In [1]: import numpy as np

In [2]: from numpy import linalg as LA

In [3]: np.set_printoptions(precision=2, suppress=True, linewidth=200)

In [4]: m1 = np.loadtxt("a.csv", delimiter=",")

In [5]: print(m1)
[[-0.62 -0.78]
 [-0.78  0.62]]

In [6]: f = np.array([3, -3])

In [7]: M2 = m1 + np.outer(f, np.eye(2)[0])

In [8]: LA.matrix_rank(M2 - m1)
Out[8]: np.int64(1)

In [9]: np.all(LA.eigvalsh(m1) > 0)
Out[9]: np.False_

In [10]: rng = np.random.default_rng(8933)

In [11]: labels = rng.permutation(2)

In [12]: labels
Out[12]: array([0, 1])

In [13]: M2 = m1[labels][:, labels]

In [14]: np.sort(np.abs(LA.eigvals(M2)))
Out[14]: array([1., 1.])

In [15]: np.diag(M2)
Out[15]: array([-0.62,  0.62])

In [16]: np.trace(M2)
Out[16]: np.float64(0.0)

In [17]: M2 = m1 / LA.norm(m1, axis=1, keepdims=True)

In [18]: cov = M2 @ M2.T

In [19]: np.argwhere(np.triu(np.abs(cov) > 0.95, 1))
Out[19]: array([], shape=(0, 2), dtype=int64)

In [20]: (np.abs(cov) > 0.9).astype(int)
Out[20]: 
array([[1, 0],
       [0, 1]])

In [21]: cov[1].round(2) + 0
Out[21]: array([0., 1.])

In [22]: ev, V = LA.eigh(m1)

In [23]: (ev > 1e-8).sum(), (ev < -1e-8).sum()
Out[23]: (np.int64(1), np.int64(1))

In [24]: ev
Out[24]: array([-1.,  1.])

In [25]: ev.sum(), np.trace(m1)
Out[25]: (np.float64(0.0), np.float64(0.0))

In [26]: print(LA.svd(m1, compute_uv=False))
[1. 1.]

In [27]: LA.eigvalsh(m1 @ m1)
Out[27]: array([1., 1.])

In [28]: np.round(V.T @ m1 @ V, 2) + 0
Out[28]: 
array([[-1.,  0.],
       [ 0.,  1.]])

In [29]: LA.eigvalsh(m1 + -2 * np.eye(2))
Out[29]: array([-3., -1.])

In [30]: V @ np.diag(ev) @ V.T
Out[30]: 
array([[-0.62, -0.78],
       [-0.78,  0.62]])

In [31]: M = np.loadtxt("test9.csv", delimiter=",")

In [32]: print(M)
[[ 0.    0.    0.  ]
 [ 0.    0.17 -0.37]
 [ 0.   -0.37  0.83]]

In [33]: (LA.matrix_power((M != 0) + (M.T != 0) + np.eye(3), 3) > 0).astype(int)
Out[33]: 
array([[1, 0, 0],
       [0, 1, 1],
       [0, 1, 1]])

In [34]: (M != 0).astype(int)
Out[34]: 
array([[0, 0, 0],
       [0, 1, 1],
       [0, 1, 1]])

In [35]: round(LA.det(M), 2)
Out[35]: np.float64(0.0)

In [36]: print(round(float(LA.norm(M, 2)), 2))
1.0

In [37]: LA.norm(M, axis=2)
AxisError: axis 2 is out of bounds for array of dimension 2


In [38]: M[0] @ M[1]
Out[38]: np.float64(0.0)

In [39]: J = np.loadtxt("dump.csv", delimiter=",")

In [40]: J
Out[40]: 
array([[0.25, 0.25, 0.12, 0.12, 0.25],
       [0.  , 0.33, 0.  , 0.33, 0.33],
       [0.12, 0.25, 0.38, 0.12, 0.12],
       [0.  , 0.  , 0.25, 0.25, 0.5 ],
       [0.25, 0.25, 0.12, 0.25, 0.12]])

In [41]: O, V = LA.qr(J[:, :2])[0], LA.qr(J[:, 2:])[0]

In [42]: s = LA.svd(O.T @ V, compute_uv=False)

In [43]: np.degrees(np.arccos(s.clip(0, 1)))
Out[43]: array([26.62, 65.42])

In [44]: print(s)
[0.89 0.42]

In [45]: np.round(LA.norm(O @ O.T - V @ V.T, 2), 2)
Out[45]: np.float64(1.0)

In [46]: w1 = np.array([[0, -1], [-3, 1], [-1, -3], [-3, 3], [-1, -3]])

In [47]: b = np.array([3, 2])

In [48]: H = np.maximum(J @ w1 + b, 0)

In [49]: LA.matrix_rank(H)
Out[49]: np.int64(2)

In [50]: C = np.array([[-2, -3, 2], [0, -3, -1]])

In [51]: w1 @ C
Out[51]: 
array([[ 0,  3,  1],
       [ 6,  6, -7],
       [ 2, 12,  1],
       [ 6,  0, -9],
       [ 2, 12,  1]])

In [52]: print((H @ C).round(6).argmax(axis=1))
[2 2 2 2 2]

In [53]: round(np.trace(J), 2)
Out[53]: np.float64(1.33)

In [54]: np.round(np.abs(LA.eigvals(J)).max(), 2)
Out[54]: np.float64(1.0)

In [55]: J.inv()
AttributeError: 'numpy.ndarray' object has no attribute 'inv'


In [56]: np.allclose(J, J.T)
Out[56]: False

In [57]: M2 = np.array([[2, 1], [2, 0], [0, -2], [0, 2], [0, 1]])

In [58]: M2.T @ J.T
Out[58]: 
array([[ 1.  ,  0.67,  0.75,  0.  ,  1.  ],
       [ 0.5 ,  1.  , -0.25,  0.5 ,  0.62]])

In [59]: np.einsum("ik,kj->ji", J, M2)
Out[59]: 
array([[ 1.  ,  0.67,  0.75,  0.  ,  1.  ],
       [ 0.5 ,  1.  , -0.25,  0.5 ,  0.62]])

In [60]: print(np.einsum("ij->j", J))
[0.62 1.08 0.88 1.08 1.33]

In [61]: J @ M2
Out[61]: 
array([[ 1.  ,  0.5 ],
       [ 0.67,  1.  ],
       [ 0.75, -0.25],
       [ 0.  ,  0.5 ],
       [ 1.  ,  0.62]])

In [62]: M2 @ J
ValueError: matmul: Input operand 1 has a mismatch in its core dimension 0, with gufunc signature (n?,k),(k,m?)->(n?,m?) (size 5 is different from 2)


In [63]: print(LA.matrix_rank(np.vstack([J, M2.T])))
5

In [64]: print(LA.matrix_rank(J @ M2))
2
